In [1]: import numpy as np

In [2]: import numpy.linalg as la

In [3]: np.set_printoptions(precision=2, suppress=True, linewidth=140)

In [4]: M = np.loadtxt("test2.csv", delimiter=",")

In [5]: M
Out[5]: 
array([[ -0.3,   0.9,   0. ],
       [  0.1,  -0.4,  -1.2],
       [ -2.1,  -0.2,  -1.3],
       [ -1.9,  -0.9,  -1.5],
       [  0.5,   0.6,  -0.4],
       [  0.6,   0. ,  -0.3],
       [  1.8,  -1. ,  -2.2],
       [ -0.1,  -1.4,   0.1],
       [  2.1,   0.2,   0.9],
       [  2. ,  -0.8,   1.3],
       [ -2. ,   0.3,   0.2],
       [  0.8,   1.5,  -0.8],
       [ -0.7,  -0.3,  -2. ],
       [  0.2,   0.4,   2.1],
       [ -1.1,   1. ,   0. ],
       [ -3.5,   0.9,   0.1],
       [ -0.1,   0.4,   0.4],
       [  0.4,  -1. ,   1. ],
       [ -1.7,   0.4,   1.5],
       [ -1.3,  -1.3,  -1.3],
       [ 17. ,  -3. , -18. ],
       [ -1.4,   0.6,   0.1],
       [ -0.3,   0.2,   1.3],
       [ -1.1,  -1.7,   0.4],
       [ -0.2,  -0.1,  -0.8],
       [ -0.6,   0.5,   0.2],
       [  0. ,  -0.5,   1.8],
       [  1.2,   0. ,   0.2],
       [  0.2,  -0.8,   1. ],
       [ -0.9,  -0.9,  -1.4],
       [ -1.6,   1.5,   1.5],
       [ -1.9,  -0.2,  -1.6],
       [ -0.8,  -0.3,  -0.6],
       [  0.5,   0.7,  -0.5],
       [  2.2,  -0.3,   1. ],
       [ -0.8,   0.1,   0.5],
       [ -0.1,  -1.4,   1.8],
       [ -1.1,   0.4,   0. ],
       [ -0.5,   0.9,  -0.5]])

In [6]: # row 20 dominates

In [7]: Xc = (M - M.mean(axis=0)) / M.std(axis=0)

In [8]: np.argwhere(np.abs(Xc) > 2)
Out[8]: 
array([[20,  0],
       [20,  1],
       [20,  2]])

In [9]: b = la.lstsq(np.delete(Xc, 1, axis=1), Xc[:, 1])[0]

In [10]: np.abs(b).argmax()
Out[10]: np.int64(0)

In [11]: M2 = np.c_[M[:, :2] @ np.array([[1, 4], [1, -1]]), np.array([2, -1, -1, -1, 0, 2, 2, -1, 0, 2, 2, 0, -2, 1, -1, -2, 2, 1, 0, -1, -2, -1, -1, -2, 2, 1, 1, -2, -1, 0, 2, 1, 2, -2, 2, 1, 0, -1, 1])]

In [12]: M2
Out[12]: 
array([[  0.6,  -2.1,   2. ],
       [ -0.3,   0.8,  -1. ],
       [ -2.3,  -8.2,  -1. ],
       [ -2.8,  -6.7,  -1. ],
       [  1.1,   1.4,   0. ],
       [  0.6,   2.4,   2. ],
       [  0.8,   8.2,   2. ],
       [ -1.5,   1. ,  -1. ],
       [  2.3,   8.2,   0. ],
       [  1.2,   8.8,   2. ],
       [ -1.7,  -8.3,   2. ],
       [  2.3,   1.7,   0. ],
       [ -1. ,  -2.5,  -2. ],
       [  0.6,   0.4,   1. ],
       [ -0.1,  -5.4,  -1. ],
       [ -2.6, -14.9,  -2. ],
       [  0.3,  -0.8,   2. ],
       [ -0.6,   2.6,   1. ],
       [ -1.3,  -7.2,   0. ],
       [ -2.6,  -3.9,  -1. ],
       [ 14. ,  71. ,  -2. ],
       [ -0.8,  -6.2,  -1. ],
       [ -0.1,  -1.4,  -1. ],
       [ -2.8,  -2.7,  -2. ],
       [ -0.3,  -0.7,   2. ],
       [ -0.1,  -2.9,   1. ],
       [ -0.5,   0.5,   1. ],
       [  1.2,   4.8,  -2. ],
       [ -0.6,   1.6,  -1. ],
       [ -1.8,  -2.7,   0. ],
       [ -0.1,  -7.9,   2. ],
       [ -2.1,  -7.4,   1. ],
       [ -1.1,  -2.9,   2. ],
       [  1.2,   1.3,  -2. ],
       [  1.9,   9.1,   2. ],
       [ -0.7,  -3.3,   1. ],
       [ -1.5,   1. ,   0. ],
       [ -0.7,  -4.8,  -1. ],
       [  0.4,  -2.9,   1. ]])

In [13]: la.matrix_rank(np.c_[M, M2])
Out[13]: np.int64(4)

In [14]: la.matrix_rank(M2)
Out[14]: np.int64(3)

In [15]: np.round(la.lstsq(M, M2[:, 0])[0], 2) + 0
Out[15]: array([1., 1., 0.])

In [16]: la.norm(la.qr(M)[0].T @ M2, axis=0) ** 2 / ((M2 ** 2).sum(axis=0) + 1e-12)
Out[16]: array([1.  , 1.  , 0.13])

In [17]: Xc = M - M.mean(axis=0)

In [18]: U, sv, Vt = la.svd(Xc, full_matrices=False)

In [19]: print(np.searchsorted(np.cumsum(sv ** 2) / (sv ** 2).sum(), 0.9) + 1)
2

In [20]: np.abs(Vt[0]).argmax()
Out[20]: np.int64(2)

In [21]: q, r_ = la.qr(M)

In [22]: print(round(np.trace(q @ q.T), 2))
3.0

In [23]: np.allclose(r_.T @ r_, M.T @ M)
Out[23]: True

In [24]: np.round(abs(r_[0, 0]), 2), np.round(la.norm(M[:, 0]), 2)
Out[24]: (np.float64(18.78), np.float64(18.78))

In [25]: q.shape, r_.shape
Out[25]: ((39, 3), (3, 3))

In [26]: feats = np.load("out18.npy")

In [27]: feats
Out[27]: 
array([[ 2.03,  0.04,  0.16, -0.04,  0.28,  0.09,  0.17, -0.1 , -0.19],
       [ 0.04,  2.05, -0.09, -0.07, -0.04, -0.01, -0.21, -0.2 , -0.04],
       [ 0.16, -0.09,  1.75,  0.03, -0.05,  0.2 , -0.2 ,  0.  ,  0.3 ],
       [-0.04, -0.07,  0.03,  2.07, -0.03, -0.05,  0.17,  0.23,  0.17],
       [ 0.28, -0.04, -0.05, -0.03,  2.48,  0.51, -0.01, -0.24, -0.04],
       [ 0.09, -0.01,  0.2 , -0.05,  0.51,  1.87,  0.57,  0.13,  0.33],
       [ 0.17, -0.21, -0.2 ,  0.17, -0.01,  0.57,  1.9 ,  0.2 ,  0.15],
       [-0.1 , -0.2 ,  0.  ,  0.23, -0.24,  0.13,  0.2 ,  2.56,  0.17],
       [-0.19, -0.04,  0.3 ,  0.17, -0.04,  0.33,  0.15,  0.17,  1.31]])

In [28]: # equal to its transpose

In [29]: x = np.ones(9)

In [30]: for _ in range(7):
    ...:     x = feats @ x
    ...:     x /= la.norm(x)
    ...:     print(round(x @ feats @ x, 2))
    ...: 
2.74
2.87
2.94
2.97
2.99
2.99
3.0

In [31]: np.round(la.eigvalsh(feats)[-1], 2)
Out[31]: np.float64(3.0)

In [32]: low = la.cholesky(feats)

In [33]: np.round(low @ low.T, 2) + 0
Out[33]: 
array([[ 2.03,  0.04,  0.16, -0.04,  0.28,  0.09,  0.17, -0.1 , -0.19],
       [ 0.04,  2.05, -0.09, -0.07, -0.04, -0.01, -0.21, -0.2 , -0.04],
       [ 0.16, -0.09,  1.75,  0.03, -0.05,  0.2 , -0.2 ,  0.  ,  0.3 ],
       [-0.04, -0.07,  0.03,  2.07, -0.03, -0.05,  0.17,  0.23,  0.17],
       [ 0.28, -0.04, -0.05, -0.03,  2.48,  0.51, -0.01, -0.24, -0.04],
       [ 0.09, -0.01,  0.2 , -0.05,  0.51,  1.87,  0.57,  0.13,  0.33],
       [ 0.17, -0.21, -0.2 ,  0.17, -0.01,  0.57,  1.9 ,  0.2 ,  0.15],
       [-0.1 , -0.2 ,  0.  ,  0.23, -0.24,  0.13,  0.2 ,  2.56,  0.17],
       [-0.19, -0.04,  0.3 ,  0.17, -0.04,  0.33,  0.15,  0.17,  1.31]])

In [34]: np.round(feats / np.sqrt(np.outer(np.diag(feats), np.diag(feats))), 2) + 0
Out[34]: 
array([[ 1.  ,  0.02,  0.08, -0.02,  0.12,  0.05,  0.09, -0.04, -0.12],
       [ 0.02,  1.  , -0.05, -0.03, -0.02, -0.01, -0.11, -0.09, -0.02],
       [ 0.08, -0.05,  1.  ,  0.02, -0.02,  0.11, -0.11,  0.  ,  0.2 ],
       [-0.02, -0.03,  0.02,  1.  , -0.01, -0.03,  0.09,  0.1 ,  0.1 ],
       [ 0.12, -0.02, -0.02, -0.01,  1.  ,  0.24,  0.  , -0.1 , -0.02],
       [ 0.05, -0.01,  0.11, -0.03,  0.24,  1.  ,  0.3 ,  0.06,  0.21],
       [ 0.09, -0.11, -0.11,  0.09,  0.  ,  0.3 ,  1.  ,  0.09,  0.1 ],
       [-0.04, -0.09,  0.  ,  0.1 , -0.1 ,  0.06,  0.09,  1.  ,  0.09],
       [-0.12, -0.02,  0.2 ,  0.1 , -0.02,  0.21,  0.1 ,  0.09,  1.  ]])

In [35]: la.eigvalsh(feats).min() > 0
Out[35]: np.True_

In [36]: np.diag(low) ** 2
Out[36]: array([2.03, 2.05, 1.73, 2.07, 2.44, 1.74, 1.61, 2.46, 1.16])

In [37]: low.round(2) + 0
Out[37]: 
array([[ 1.42,  0.  ,  0.  ,  0.  ,  0.  ,  0.  ,  0.  ,  0.  ,  0.  ],
       [ 0.03,  1.43,  0.  ,  0.  ,  0.  ,  0.  ,  0.  ,  0.  ,  0.  ],
       [ 0.11, -0.07,  1.32,  0.  ,  0.  ,  0.  ,  0.  ,  0.  ,  0.  ],
       [-0.03, -0.05,  0.02,  1.44,  0.  ,  0.  ,  0.  ,  0.  ,  0.  ],
       [ 0.2 , -0.03, -0.06, -0.02,  1.56,  0.  ,  0.  ,  0.  ,  0.  ],
       [ 0.06, -0.01,  0.15, -0.04,  0.32,  1.32,  0.  ,  0.  ,  0.  ],
       [ 0.12, -0.15, -0.17,  0.12, -0.03,  0.45,  1.27,  0.  ,  0.  ],
       [-0.07, -0.14,  0.  ,  0.15, -0.15,  0.14,  0.08,  1.57,  0.  ],
       [-0.13, -0.03,  0.24,  0.11,  0.  ,  0.23,  0.07,  0.07,  1.08]])

In [38]: gram = feats.T @ feats

In [39]: la.eigvalsh(gram)[::-1]
Out[39]: array([9.02, 8.98, 4.05, 4.04, 4.01, 4.  , 3.97, 1.01, 0.99])

In [40]: np.allclose(gram, gram.T)
Out[40]: True

In [41]: print(la.svd(feats, compute_uv=False) ** 2)
[9.02 8.98 4.05 4.04 4.01 4.   3.97 1.01 0.99]

In [42]: la.matrix_rank(gram)
Out[42]: np.int64(9)

In [43]: round(float(np.trace(gram)), 2), np.round((feats ** 2).sum(), 2)
Out[43]: (40.08, np.float64(40.08))

In [44]: print(np.diag(gram))
[4.31 4.3  3.27 4.41 6.55 4.26 4.14 6.8  2.03]

In [45]: m1 = np.loadtxt("case9.csv", delimiter=",")

In [46]: m1
Out[46]: 
array([[-1.34,  2.41,  1.3 , -3.94,  0.44],
       [ 2.87, -2.36,  2.22, -1.87, -1.67],
       [-1.53,  0.89, -0.16,  0.49, -4.65],
       [ 2.1 ,  0.57, -4.09, -1.78, -0.63],
       [-2.87, -3.54, -1.29, -1.6 ,  0.15]])

In [47]: t3 = np.stack([m1, 4 * m1, m1[::-1]])

In [48]: (t3 @ m1.T).shape
Out[48]: (3, 5, 5)

In [49]: la.matrix_rank(t3)
Out[49]: array([5, 5, 5])

In [50]: print(np.einsum("bij,cij->bc", t3, t3))
[[ 125.  500.   25.]
 [ 500. 2000.  100.]
 [  25.  100.  125.]]

In [51]: la.norm(t3, axis=(1, 2))
Out[51]: array([11.18, 44.72, 11.18])

In [52]: la.matrix_rank(t3.reshape(3, -1))
Out[52]: np.int64(2)

In [53]: M2 = np.array([[2, 1], [3, -1]])

In [54]: C = np.kron(M2, m1)

In [55]: np.round(la.norm(C, 2), 2), np.round(la.norm(M2, 2) * la.norm(m1, 2), 2)
Out[55]: (np.float64(18.09), np.float64(18.09))

In [56]: la.matrix_rank(C)
Out[56]: np.int64(10)

In [57]: M2 = m1 / la.norm(m1, axis=1, keepdims=True)

In [58]: gram = M2 @ M2.T

In [59]: la.norm(M2, axis=1)
Out[59]: array([1., 1., 1., 1., 1.])

In [60]: gram[3].round(2) + 0
Out[60]: array([0., 0., 0., 1., 0.])

In [61]: np.degrees(np.arccos(np.clip(gram[3, 0], -1, 1)))
Out[61]: np.float64(90.0)

In [62]: E = np.load("w.npy")

In [63]: E
Out[63]: 
array([[  5.,   0.,   0.,   0.,   0.,   0.,   0.],
       [  0.,  14.,  -6.,   6., -15.,   3., -12.],
       [  0.,  -6.,   9.,  -4.,  10.,  -2.,   8.],
       [  0.,   6.,  -4.,   9., -10.,   2.,  -8.],
       [  0., -15.,  10., -10.,  30.,  -5.,  20.],
       [  0.,   3.,  -2.,   2.,  -5.,   6.,  -4.],
       [  0., -12.,   8.,  -8.,  20.,  -4.,  21.]])

In [64]: low = la.cholesky(E)

In [65]: E / np.sqrt(np.outer(np.diag(E), np.diag(E)))
Out[65]: 
array([[ 1.  ,  0.  ,  0.  ,  0.  ,  0.  ,  0.  ,  0.  ],
       [ 0.  ,  1.  , -0.53,  0.53, -0.73,  0.33, -0.7 ],
       [ 0.  , -0.53,  1.  , -0.44,  0.61, -0.27,  0.58],
       [ 0.  ,  0.53, -0.44,  1.  , -0.61,  0.27, -0.58],
       [ 0.  , -0.73,  0.61, -0.61,  1.  , -0.37,  0.8 ],
       [ 0.  ,  0.33, -0.27,  0.27, -0.37,  1.  , -0.36],
       [ 0.  , -0.7 ,  0.58, -0.58,  0.8 , -0.36,  1.  ]])

In [66]: M2 = la.inv(E)

In [67]: np.round(la.det(E) * la.det(M2), 2)
Out[67]: np.float64(1.0)

In [68]: la.inv(M2)
Out[68]: 
array([[  5.,   0.,   0.,   0.,   0.,   0.,   0.],
       [  0.,  14.,  -6.,   6., -15.,   3., -12.],
       [  0.,  -6.,   9.,  -4.,  10.,  -2.,   8.],
       [  0.,   6.,  -4.,   9., -10.,   2.,  -8.],
       [  0., -15.,  10., -10.,  30.,  -5.,  20.],
       [  0.,   3.,  -2.,   2.,  -5.,   6.,  -4.],
       [  0., -12.,   8.,  -8.,  20.,  -4.,  21.]])

In [69]: (np.abs(M2) > 1e-9).astype(int)
Out[69]: 
array([[1, 0, 0, 0, 0, 0, 0],
       [0, 1, 1, 1, 1, 1, 1],
       [0, 1, 1, 1, 1, 1, 1],
       [0, 1, 1, 1, 1, 1, 1],
       [0, 1, 1, 1, 1, 1, 1],
       [0, 1, 1, 1, 1, 1, 1],
       [0, 1, 1, 1, 1, 1, 1]])

In [70]: np.allclose(M2, E.T)
Out[70]: False

In [71]: print(la.det(E) * M2)
[[200000.      0.      0.      0.      0.      0.      0.]
 [    -0. 171875.  18750. -18750.  46875.  -9375.  37500.]
 [     0.  18750. 187500.  12500. -31250.   6250. -25000.]
 [     0. -18750.  12500. 187500.  31250.  -6250.  25000.]
 [     0.  46875. -31250.  31250. 121875.  15625. -62500.]
 [     0.  -9375.   6250.  -6250.  15625. 196875.  12500.]
 [     0.  37500. -25000.  25000. -62500.  12500. 150000.]]
